$ python -q
>>> import numpy as np
>>> np.set_printoptions(suppress=True, linewidth=160)
>>> W0 = np.array([[-0.2, 0.3, -0.1, 0.0, 0.2],
...     [-1.5, -0.6, -0.1, -1.0, -1.7],
...     [-0.7, -0.8, 0.1, 0.5, -0.6],
...     [0.3, 0.0, 0.4, 0.8, 0.8],
...     [0.1, 0.9, 0.6, 0.6, 1.2],
...     [1.3, -2.1, 0.3, 1.4, 0.6],
...     [0.5, -0.4, 0.4, 0.8, -0.7],
...     [1.1, 0.0, -1.2, 1.1, 2.5],
...     [-0.3, -0.5, 1.2, -0.3, -1.5]])
>>> W0[:, 0] *= 5
>>> print(W0)
[[-1.   0.3 -0.1  0.   0.2]
 [-7.5 -0.6 -0.1 -1.  -1.7]
 [-3.5 -0.8  0.1  0.5 -0.6]
 [ 1.5  0.   0.4  0.8  0.8]
 [ 0.5  0.9  0.6  0.6  1.2]
 [ 6.5 -2.1  0.3  1.4  0.6]
 [ 2.5 -0.4  0.4  0.8 -0.7]
 [ 5.5  0.  -1.2  1.1  2.5]
 [-1.5 -0.5  1.2 -0.3 -1.5]]
>>> q, vecs = np.linalg.qr(W0[:, :1])[0], np.linalg.qr(W0[:, 1:])[0]
>>> s = np.linalg.svd(q.T @ vecs, compute_uv=False)
>>> print(np.round(np.degrees(np.arccos(s.clip(0, 1))), 3))
[30.453]
>>> print((s > 0.9).sum())
0
>>> print(s.round(3))
[0.862]
>>> proj = W0 @ np.linalg.solve(W0.T @ W0, W0.T)
>>> print(np.allclose(proj @ proj, proj))
True
>>> print(np.round(np.linalg.eigvalsh(proj), 3) + 0)
[0. 0. 0. 0. 1. 1. 1. 1. 1.]
>>> print(np.linalg.matrix_rank(np.eye(9) - proj))
4
>>> q, R = np.linalg.qr(W0)
>>> print(np.round(q @ R, 3) + 0)
[[-1.   0.3 -0.1  0.   0.2]
 [-7.5 -0.6 -0.1 -1.  -1.7]
 [-3.5 -0.8  0.1  0.5 -0.6]
 [ 1.5  0.   0.4  0.8  0.8]
 [ 0.5  0.9  0.6  0.6  1.2]
 [ 6.5 -2.1  0.3  1.4  0.6]
 [ 2.5 -0.4  0.4  0.8 -0.7]
 [ 5.5  0.  -1.2  1.1  2.5]
 [-1.5 -0.5  1.2 -0.3 -1.5]]
>>> print(np.round(q.T @ q, 3) + 0)
[[1. 0. 0. 0. 0.]
 [0. 1. 0. 0. 0.]
 [0. 0. 1. 0. 0.]
 [0. 0. 0. 1. 0.]
 [0. 0. 0. 0. 1.]]
>>> print(np.round(np.abs(np.diag(R)), 3))
[12.369  2.539  1.843  1.346  1.293]
>>> print(round(float(np.trace(q @ q.T)), 3))
5.0
>>> print(round(abs(R[0, 0]), 3), round(float(np.linalg.norm(W0[:, 0])), 3))
12.369 12.369
>>> print(q.shape, R.shape)
(9, 5) (5, 5)
>>> A2 = np.array([[-1, -3], [-2, 3], [0, 0], [-1, 0], [1, 2]])
>>> print(np.round(A2.T @ W0.T, 3))
[[  0.6   8.    4.   -1.5  -1.7  -3.1  -3.2  -4.1   1.3]
 [  4.3  17.3   6.9  -2.9   3.6 -24.6 -10.1 -11.5   0. ]]
>>> print(np.round(np.einsum("ij->j", W0), 3))
[ 3.  -3.2  1.6  3.9  0.8]
>>> print(np.vstack([W0, A2.T]).shape)
(11, 5)
>>> print(np.round(np.einsum("ik,kj->ji", W0, A2), 3))
[[  0.6   8.    4.   -1.5  -1.7  -3.1  -3.2  -4.1   1.3]
 [  4.3  17.3   6.9  -2.9   3.6 -24.6 -10.1 -11.5   0. ]]
>>> print(np.round(np.einsum("ij,ij->i", W0, W0), 3))
[ 1.14 60.51 13.51  3.69  3.22 49.07  7.7  39.15  6.28]
>>> print(np.linalg.matrix_rank(W0 @ A2))
2
>>> F = np.load("run1.npy")
>>> print(F.round(3))
[[-0.5   -0.866  0.     0.   ]
 [ 0.866 -0.5    0.     0.   ]
 [ 0.     0.     1.     0.   ]
 [ 0.     0.     0.     1.   ]]
>>> print(round(np.linalg.eigvals(F).sum().real, 3))
1.0
>>> print(round(np.linalg.det(F.T), 3))
1.0
>>> print(np.round(np.linalg.det(F[::-1]), 3))
1.0
>>> A2 = np.linalg.inv(F)
>>> print(np.allclose(A2, F.T))
True
>>> print(np.round(np.linalg.slogdet(F)[0], 3))
1.0
>>> print(round(float(np.linalg.det(F) * np.linalg.det(A2)), 3))
1.0
>>> print((np.abs(A2) > 1e-9).astype(int))
[[1 1 0 0]
 [1 1 0 0]
 [0 0 1 0]
 [0 0 0 1]]
>>> print(np.round(np.linalg.det(F) * A2, 3))
[[-0.5    0.866  0.     0.   ]
 [-0.866 -0.5   -0.    -0.   ]
 [ 0.     0.     1.     0.   ]
 [ 0.     0.     0.     1.   ]]
>>> print(A2.round(3))
[[-0.5    0.866  0.     0.   ]
 [-0.866 -0.5   -0.    -0.   ]
 [ 0.     0.     1.     0.   ]
 [ 0.     0.     0.     1.   ]]
>>> print(np.round(F @ A2, 3) + 0)
[[1. 0. 0. 0.]
 [0. 1. 0. 0.]
 [0. 0. 1. 0.]
 [0. 0. 0. 1.]]
>>> q = A2.astype(float).copy()
>>> for j in range(4):
...     q[:, j] -= q[:, :j] @ (q[:, :j].T @ q[:, j])
...     q[:, j] /= np.linalg.norm(q[:, j])
... 
>>> print(np.round(q.T @ q, 3) + 0)
[[1. 0. 0. 0.]
 [0. 1. 0. 0.]
 [0. 0. 1. 0.]
 [0. 0. 0. 1.]]
>>> print(q.round(3))
[[-0.5    0.866  0.     0.   ]
 [-0.866 -0.5   -0.    -0.   ]
 [ 0.     0.     1.     0.   ]
 [ 0.     0.     0.     1.   ]]
>>> W2 = np.array([[8, 1, 4, 6, 3, 2, 6], [3, 8, 1, 3, 4, 1, 9]])
>>> rng = np.random.default_rng(102737)
>>> m1 = rng.normal(size=(14, 2)) @ W2 + np.array([0, 3, 4, 2, 1, 2, 4])
>>> print(m1.round(3))
[[  1.148  -3.759   5.027   2.182  -1.172   2.061  -1.249]
 [ -3.461   7.77    1.928  -0.084   1.664   1.305   6.01 ]
 [ -3.128   4.021   2.343  -0.207   0.359   1.264   2.904]
 [ -3.821 -15.413   3.265  -2.63   -7.195   0.457 -14.743]
 [ 15.676  20.82   10.798  15.317  12.858   6.439  29.797]
 [ -7.172   2.852   0.365  -3.305  -1.407   0.232  -0.716]
 [  2.363  13.639   4.503   4.79    5.786   2.93   14.929]
 [ -5.571  -4.223   1.642  -2.82   -3.55    0.393  -5.956]
 [  7.887   0.967   8.141   7.618   2.819   3.873   7.243]
 [ -1.082  -0.886   3.705   0.819  -0.82    1.606  -0.132]
 [ 10.449   2.081   9.371   9.618   4.08    4.539   9.867]
 [ -7.275   2.598   0.329  -3.406  -1.537   0.198  -1.006]
 [ -8.871   3.31   -0.528  -4.513  -1.792  -0.171  -1.397]
 [  7.911  16.7     7.122   9.183   8.759   4.394  21.186]]
>>> r0, g = m1[7], m1[2]
>>> print(np.round(r0 @ g, 3))
-13.194
>>> pr = (r0 @ g) / (r0 @ r0) * r0
>>> print(round(float(np.linalg.norm(r0 + g) ** 2 + np.linalg.norm(r0 - g) ** 2), 3))
298.798
